$ ipython --no-banner

In [1]: import numpy as np

In [2]: import numpy.linalg as la

In [3]: np.set_printoptions(precision=2, suppress=True, linewidth=200)

In [4]: rd = lambda a: np.round(a, 2) + 0

In [5]: Y = np.array([[2, 3, 7, 5, 2, 1, 2, 2, 6, 3, 0],
   ...:     [8, 8, 7, 8, 3, 3, 9, 1, 0, 4, 7],
   ...:     [0, 0, 9, 5, 8, 8, 9, 1, 0, 3, 5],
   ...:     [9, 5, 5, 5, 5, 0, 7, 4, 8, 4, 5],
   ...:     [4, 4, 5, 9, 0, 8, 4, 8, 7, 1, 2],
   ...:     [2, 3, 6, 7, 2, 5, 8, 4, 6, 9, 2],
   ...:     [2, 2, 4, 1, 7, 9, 4, 0, 4, 9, 9],
   ...:     [2, 5, 1, 7, 3, 6, 9, 6, 4, 8, 3],
   ...:     [2, 6, 4, 0, 2, 0, 0, 9, 4, 1, 9],
   ...:     [4, 2, 7, 1, 1, 8, 5, 3, 5, 5, 2],
   ...:     [2, 5, 3, 3, 0, 4, 6, 0, 2, 9, 4]])

In [6]: X = Y + Y.T

In [7]: print(X)
[[ 4 11  7 14  6  3  4  4  8  7  2]
 [11 16  7 13  7  6 11  6  6  6 12]
 [ 7  7 18 10 13 14 13  2  4 10  8]
 [14 13 10 10 14  7  8 11  8  5  8]
 [ 6  7 13 14  0 10 11 11  9  2  2]
 [ 3  6 14  7 10 10 17 10  6 17  6]
 [ 4 11 13  8 11 17  8  9  4 14 15]
 [ 4  6  2 11 11 10  9 12 13 11  3]
 [ 8  6  4  8  9  6  4 13  8  6 11]
 [ 7  6 10  5  2 17 14 11  6 10 11]
 [ 2 12  8  8  2  6 15  3 11 11  8]]

In [8]: u, v = X[5], X[6]

In [9]: print(u @ u)
1240

In [10]: pr = (u @ v) / (u @ u) * u

In [11]: print(rd((v - pr) @ u))
0.0

In [12]: print(rd(la.norm(u + v) ** 2 + la.norm(u - v) ** 2))
5204.0

In [13]: print(np.outer(u, v))
[[ 12  33  39  24  33  51  24  27  12  42  45]
 [ 24  66  78  48  66 102  48  54  24  84  90]
 [ 56 154 182 112 154 238 112 126  56 196 210]
 [ 28  77  91  56  77 119  56  63  28  98 105]
 [ 40 110 130  80 110 170  80  90  40 140 150]
 [ 40 110 130  80 110 170  80  90  40 140 150]
 [ 68 187 221 136 187 289 136 153  68 238 255]
 [ 40 110 130  80 110 170  80  90  40 140 150]
 [ 24  66  78  48  66 102  48  54  24  84  90]
 [ 68 187 221 136 187 289 136 153  68 238 255]
 [ 24  66  78  48  66 102  48  54  24  84  90]]

In [14]: print(la.matrix_rank(np.outer(u, v)))
1

In [15]: w, evecs = la.eigh(X)

In [16]: print((w > 1e-8).sum(), (w < -1e-8).sum())
6 5

In [17]: print(rd(w))
[-17.43 -14.46  -9.33  -6.26  -3.78   2.02   4.13  13.53  16.33  22.05  97.2 ]

In [18]: print(rd(evecs.T @ X @ evecs))
[[-17.43   0.     0.     0.     0.     0.     0.     0.     0.     0.     0.  ]
 [  0.   -14.46   0.     0.     0.     0.     0.     0.     0.     0.     0.  ]
 [  0.     0.    -9.33   0.     0.     0.     0.     0.     0.     0.     0.  ]
 [  0.     0.     0.    -6.26   0.     0.     0.     0.     0.     0.     0.  ]
 [  0.     0.     0.     0.    -3.78   0.     0.     0.     0.     0.     0.  ]
 [  0.     0.     0.     0.     0.     2.02   0.     0.     0.     0.     0.  ]
 [  0.     0.     0.     0.     0.     0.     4.13   0.     0.     0.     0.  ]
 [  0.     0.     0.     0.     0.     0.     0.    13.53   0.     0.     0.  ]
 [  0.     0.     0.     0.     0.     0.     0.     0.    16.33   0.     0.  ]
 [  0.     0.     0.     0.     0.     0.     0.     0.     0.    22.05   0.  ]
 [  0.     0.     0.     0.     0.     0.     0.     0.     0.     0.    97.2 ]]

In [19]: F = np.loadtxt("sample2.csv", delimiter=",")

In [20]: print(F)
[[ 1. -2.  4. -8.]
 [ 1. -1.  1. -1.]
 [ 1.  0.  0.  0.]
 [ 1.  1.  1.  1.]
 [ 1.  2.  4.  8.]
 [ 1.  3.  9. 27.]
 [ 1.  4. 16. 64.]]

In [21]: vec = np.array([2, 3, 1, 4])

In [22]: target = F @ vec

In [23]: print(rd(la.solve(F.T @ F, F.T @ target)))
[2. 3. 1. 4.]

In [24]: print(target)
[-32.  -4.   2.  10.  44. 128. 286.]

In [25]: rng = np.random.default_rng(3698)

In [26]: target = target + 0.05 * rng.normal(size=7)

In [27]: print(rd(target))
[-31.97  -4.09   1.96   9.98  43.98 127.95 285.97]

In [28]: c, *_ = la.lstsq(F, target)

In [29]: print(rd(F.T @ (target - F @ c)))
[0. 0. 0. 0.]

In [30]: print(c.round())
[2. 3. 1. 4.]

In [31]: vec = np.array([1, 4, -4, -4])

In [32]: target = F @ vec

In [33]: c, lr = np.zeros(4), 1 / la.norm(F, 2) ** 2

In [34]: for i in range(20):
    ...:     c -= lr * F.T @ (F @ c - target)
    ...:     if i % 5 == 0: print(i, round(la.norm(F @ c - target), 2))
    ...: 
0 23.35
5 22.54
10 21.77
15 21.04

In [35]: print(rd(la.cond(F)))
51.87

In [36]: print(rd(np.abs(la.svd(F)[2][-1])))
[0.93 0.23 0.26 0.07]

In [37]: def softmax(z):
    ...:     e = np.exp(z - z.max(axis=-1, keepdims=True))
    ...:     return e / e.sum(axis=-1, keepdims=True)
    ...: 

In [38]: print(rd(softmax(F).sum(axis=1)))
[1. 1. 1. 1. 1. 1. 1.]

In [39]: print(rd(softmax(F[1] + 3)))
[0.44 0.06 0.44 0.06]

In [40]: att = F @ F.T / np.sqrt(4)

In [41]: print(rd(softmax(att)[1] @ F))
[ 1.   -1.99  3.98 -7.96]

In [42]: print(rd(softmax(att + np.triu(np.full(att.shape, -np.inf), 1))))
[[1.   0.   0.   0.   0.   0.   0.  ]
 [1.   0.   0.   0.   0.   0.   0.  ]
 [0.33 0.33 0.33 0.   0.   0.   0.  ]
 [0.01 0.1  0.16 0.73 0.   0.   0.  ]
 [0.   0.   0.   0.   1.   0.   0.  ]
 [0.   0.   0.   0.   0.   1.   0.  ]
 [0.   0.   0.   0.   0.   0.   1.  ]]

In [43]: print(rd(softmax(att)))
[[1.   0.   0.   0.   0.   0.   0.  ]
 [0.99 0.   0.   0.   0.   0.   0.  ]
 [0.14 0.14 0.14 0.14 0.14 0.14 0.14]
 [0.   0.   0.   0.   0.   0.   1.  ]
 [0.   0.   0.   0.   0.   0.   1.  ]
 [0.   0.   0.   0.   0.   0.   1.  ]
 [0.   0.   0.   0.   0.   0.   1.  ]]

In [44]: Y = F / np.sqrt((F ** 2).mean(axis=1, keepdims=True))

In [45]: print(rd(Y[5]))
[0.07 0.21 0.63 1.89]

In [46]: print(la.matrix_rank(Y) == la.matrix_rank(F))
True

In [47]: print(rd(la.norm(Y, axis=1)))
[2. 2. 2. 2. 2. 2. 2.]

In [48]: print(F - F.mean(axis=1, keepdims=True))
[[  2.25  -0.75   5.25  -6.75]
 [  1.    -1.     1.    -1.  ]
 [  0.75  -0.25  -0.25  -0.25]
 [  0.     0.     0.     0.  ]
 [ -2.75  -1.75   0.25   4.25]
 [ -9.    -7.    -1.    17.  ]
 [-20.25 -17.25  -5.25  42.75]]

In [49]: J = np.load("data.npy")

In [50]: print(rd(J))
[[ 0.09 -0.41  0.11 -0.58 -0.03  0.32 -0.11 -0.58 -0.99  0.44 -0.43 -1.   -0.03  0.75 -0.26  0.17]
 [-0.45  0.84 -0.66  0.16 -0.5   0.13  0.83 -0.7   0.06 -0.67  0.05 -0.26  0.61  0.49  0.21  0.03]
 [-0.45  0.39  0.34 -0.47 -0.21 -0.45 -1.03 -0.46  0.29 -0.18  0.06  0.36 -0.33  0.52  0.59  0.9 ]
 [-0.45 -0.61 -0.62  0.37 -0.11 -0.52 -0.49 -1.11  0.01  0.6  -0.13  0.23  0.36 -0.57  0.08 -0.51]
 [ 0.09  0.5   0.29  0.2   0.47  1.03 -0.3  -0.68  0.   -0.24 -0.04 -0.4  -0.11 -1.14  0.01  0.48]
 [-0.27  0.4  -0.27  0.23 -0.67  0.72 -0.12  0.31 -0.68  0.33 -0.96  0.88 -0.47 -0.01  0.23 -0.17]
 [-0.64  0.07  0.11 -0.94  0.42  0.46  0.4   0.18  0.4   0.87 -0.08  0.47  0.92 -0.08 -0.12  0.32]
 [-0.91 -0.68  0.65  0.48 -0.54  0.09  0.04  0.58 -0.14 -0.22 -0.09 -0.62  0.48 -0.3   0.77  0.2 ]
 [ 0.73 -0.4   0.06 -0.04 -0.43  0.92 -0.74 -0.09  0.7  -0.31 -0.06  0.12  0.73  0.52  0.19 -0.52]
 [-0.73  0.71  0.18 -0.65  0.02 -0.07 -0.58  0.28  0.06 -0.18  0.04 -0.54 -0.18 -0.18 -0.23 -1.29]
 [ 0.54  0.43  0.43 -0.16 -0.94 -0.02  0.4  -0.24  0.23  1.04  0.66 -0.28 -0.32 -0.24  0.59 -0.2 ]
 [ 0.    0.    0.29  0.2   1.15  0.16  0.32 -0.29 -0.18  0.08  0.01  0.21 -0.2   0.49  1.26 -0.63]
 [-0.18 -0.78 -0.58 -0.97 -0.25  0.45  0.24 -0.08 -0.32 -0.61  0.79  0.32 -0.54 -0.37  0.34 -0.05]
 [ 0.09 -0.11 -1.01 -0.24  0.16 -0.01  0.02  0.38  0.91  0.23 -0.78 -0.79 -0.5  -0.11  0.55  0.24]
 [ 0.82  0.26  0.06 -0.7  -0.08 -0.7  -0.01  0.11 -0.58 -0.42 -0.63  0.09  0.75 -0.66  0.58 -0.03]
 [-0.09 -0.43  0.89 -0.32 -0.26 -0.15  0.72 -0.65  0.66 -0.42 -0.89  0.23 -0.51 -0.09 -0.32 -0.25]]

In [51]: z = rng.permutation(16)

In [52]: Y = J[:, z] * rng.choice([-1, 1], 16)

In [53]: print(rd(Y))
[[ 0.32 -0.11 -0.75 -0.11  0.99 -0.44 -0.03 -0.43 -0.09 -0.17 -1.   -0.26 -0.58  0.58 -0.41 -0.03]
 [ 0.13  0.83 -0.49  0.66 -0.06  0.67 -0.5   0.05  0.45 -0.03 -0.26  0.21  0.16  0.7   0.84  0.61]
 [-0.45 -1.03 -0.52 -0.34 -0.29  0.18 -0.21  0.06  0.45 -0.9   0.36  0.59 -0.47  0.46  0.39 -0.33]
 [-0.52 -0.49  0.57  0.62 -0.01 -0.6  -0.11 -0.13  0.45  0.51  0.23  0.08  0.37  1.11 -0.61  0.36]
 [ 1.03 -0.3   1.14 -0.29  0.    0.24  0.47 -0.04 -0.09 -0.48 -0.4   0.01  0.2   0.68  0.5  -0.11]
 [ 0.72 -0.12  0.01  0.27  0.68 -0.33 -0.67 -0.96  0.27  0.17  0.88  0.23  0.23 -0.31  0.4  -0.47]
 [ 0.46  0.4   0.08 -0.11 -0.4  -0.87  0.42 -0.08  0.64 -0.32  0.47 -0.12 -0.94 -0.18  0.07  0.92]
 [ 0.09  0.04  0.3  -0.65  0.14  0.22 -0.54 -0.09  0.91 -0.2  -0.62  0.77  0.48 -0.58 -0.68  0.48]
 [ 0.92 -0.74 -0.52 -0.06 -0.7   0.31 -0.43 -0.06 -0.73  0.52  0.12  0.19 -0.04  0.09 -0.4   0.73]
 [-0.07 -0.58  0.18 -0.18 -0.06  0.18  0.02  0.04  0.73  1.29 -0.54 -0.23 -0.65 -0.28  0.71 -0.18]
 [-0.02  0.4   0.24 -0.43 -0.23 -1.04 -0.94  0.66 -0.54  0.2  -0.28  0.59 -0.16  0.24  0.43 -0.32]
 [ 0.16  0.32 -0.49 -0.29  0.18 -0.08  1.15  0.01  0.    0.63  0.21  1.26  0.2   0.29  0.   -0.2 ]
 [ 0.45  0.24  0.37  0.58  0.32  0.61 -0.25  0.79  0.18  0.05  0.32  0.34 -0.97  0.08 -0.78 -0.54]
 [-0.01  0.02  0.11  1.01 -0.91 -0.23  0.16 -0.78 -0.09 -0.24 -0.79  0.55 -0.24 -0.38 -0.11 -0.5 ]
 [-0.7  -0.01  0.66 -0.06  0.58  0.42 -0.08 -0.63 -0.82  0.03  0.09  0.58 -0.7  -0.11  0.26  0.75]
 [-0.15  0.72  0.09 -0.89 -0.66  0.42 -0.26 -0.89  0.09  0.25  0.23 -0.32 -0.32  0.65 -0.43 -0.51]]

In [54]: U, _, Vt = la.svd(J.T @ Y)

In [55]: print(z)
[ 5  6 13  2  8  9  4 10  0 15 11 14  3  7  1 12]
